$ python -q
>>> import numpy as np
>>> import numpy.linalg as la
>>> np.set_printoptions(precision=2, suppress=True, linewidth=100, legacy="1.25")
>>> J = np.load("data.npy")
>>> J
array([[ 1.  ,  0.  ,  0.  ,  0.  ,  0.  ,  0.  ],
       [ 0.  ,  0.31, -0.95,  0.  ,  0.  ,  0.  ],
       [ 0.  ,  0.95,  0.31,  0.  ,  0.  ,  0.  ],
       [ 0.  ,  0.  ,  0.  ,  1.  ,  0.  ,  0.  ],
       [ 0.  ,  0.  ,  0.  ,  0.  ,  1.  ,  0.  ],
       [ 0.  ,  0.  ,  0.  ,  0.  ,  0.  ,  1.  ]])
>>> # keeps lengths
>>> Y = np.array([[1, 4, 4], [8, 6, 9], [8, 8, 8], [5, 0, 7], [0, 5, 6], [6, 2, 5]])
>>> la.matrix_rank(np.vstack([J, Y.T]))
6
>>> np.einsum("ij,ij->i", J, J)
array([1., 1., 1., 1., 1., 1.])
>>> np.einsum("ik,kj->ji", J, Y)
array([[ 1.  , -5.14, 10.08,  5.  ,  0.  ,  6.  ],
       [ 4.  , -5.75,  8.18,  0.  ,  5.  ,  2.  ],
       [ 4.  , -4.83, 11.03,  7.  ,  6.  ,  5.  ]])
>>> np.einsum("ik,kj->ij", J, Y)
array([[ 1.  ,  4.  ,  4.  ],
       [-5.14, -5.75, -4.83],
       [10.08,  8.18, 11.03],
       [ 5.  ,  0.  ,  7.  ],
       [ 0.  ,  5.  ,  6.  ],
       [ 6.  ,  2.  ,  5.  ]])
>>> la.matrix_rank(J @ Y)
3
>>> x = np.array([-2, 1, 1, 2, -1, -2])
>>> np.sort(np.abs(np.degrees(np.angle(la.eigvals(J)))))
array([ 0.,  0.,  0.,  0., 72., 72.])
>>> round(float(la.det(J)), 2)
1.0
>>> 6 - la.matrix_rank(J - np.eye(6), tol=1e-8)
4
>>> np.round(la.norm(x), 2), round(float(la.norm(J @ x)), 2)
(3.87, 3.87)
>>> np.abs(la.eigvals(J))
array([1., 1., 1., 1., 1., 1.])
>>> J.T @ (J @ x)
array([-2.,  1.,  1.,  2., -1., -2.])
>>> arr = np.array([[-0.7, -0.7, -0.6, -2.5, 0.3, 1.0, -2.1],
...     [-0.8, 0.4, 1.9, -0.2, 0.2, -0.2, 2.0],
...     [-0.5, 1.5, -1.0, -0.1, -1.3, 0.9, -1.1],
...     [0.3, 1.6, -0.7, -1.4, 1.1, -0.1, 1.5],
...     [0.6, 0.0, -0.6, 0.2, 1.5, -1.4, -0.4]])
>>> np.diff(arr, axis=0)
array([[-0.1,  1.1,  2.5,  2.3, -0.1, -1.2,  4.1],
       [ 0.3,  1.1, -2.9,  0.1, -1.5,  1.1, -3.1],
       [ 0.8,  0.1,  0.3, -1.3,  2.4, -1. ,  2.6],
       [ 0.3, -1.6,  0.1,  1.6,  0.4, -1.3, -1.9]])
>>> np.abs(arr).max()
2.5
>>> arr[:, 7]
Traceback (most recent call last):
  File "<python-input-22>", line 1, in <module>
    arr[:, 7]
    ~~~^^^^^^
IndexError: index 7 is out of bounds for axis 1 with size 7
>>> la.rank(arr)
Traceback (most recent call last):
  File "<python-input-23>", line 1, in <module>
    la.rank(arr)
    ^^^^^^^
AttributeError: module 'numpy.linalg' has no attribute 'rank'
>>> la.svd(arr, compute_uv=False)
array([4.27, 3.06, 2.8 , 2.52, 0.89])
>>> np.round(la.norm(arr), 2)
6.52
>>> np.unravel_index(np.abs(arr).argmax(), arr.shape)
(0, 3)
>>> arr.mean(axis=0)
array([-0.22,  0.56, -0.2 , -0.8 ,  0.36,  0.04, -0.02])
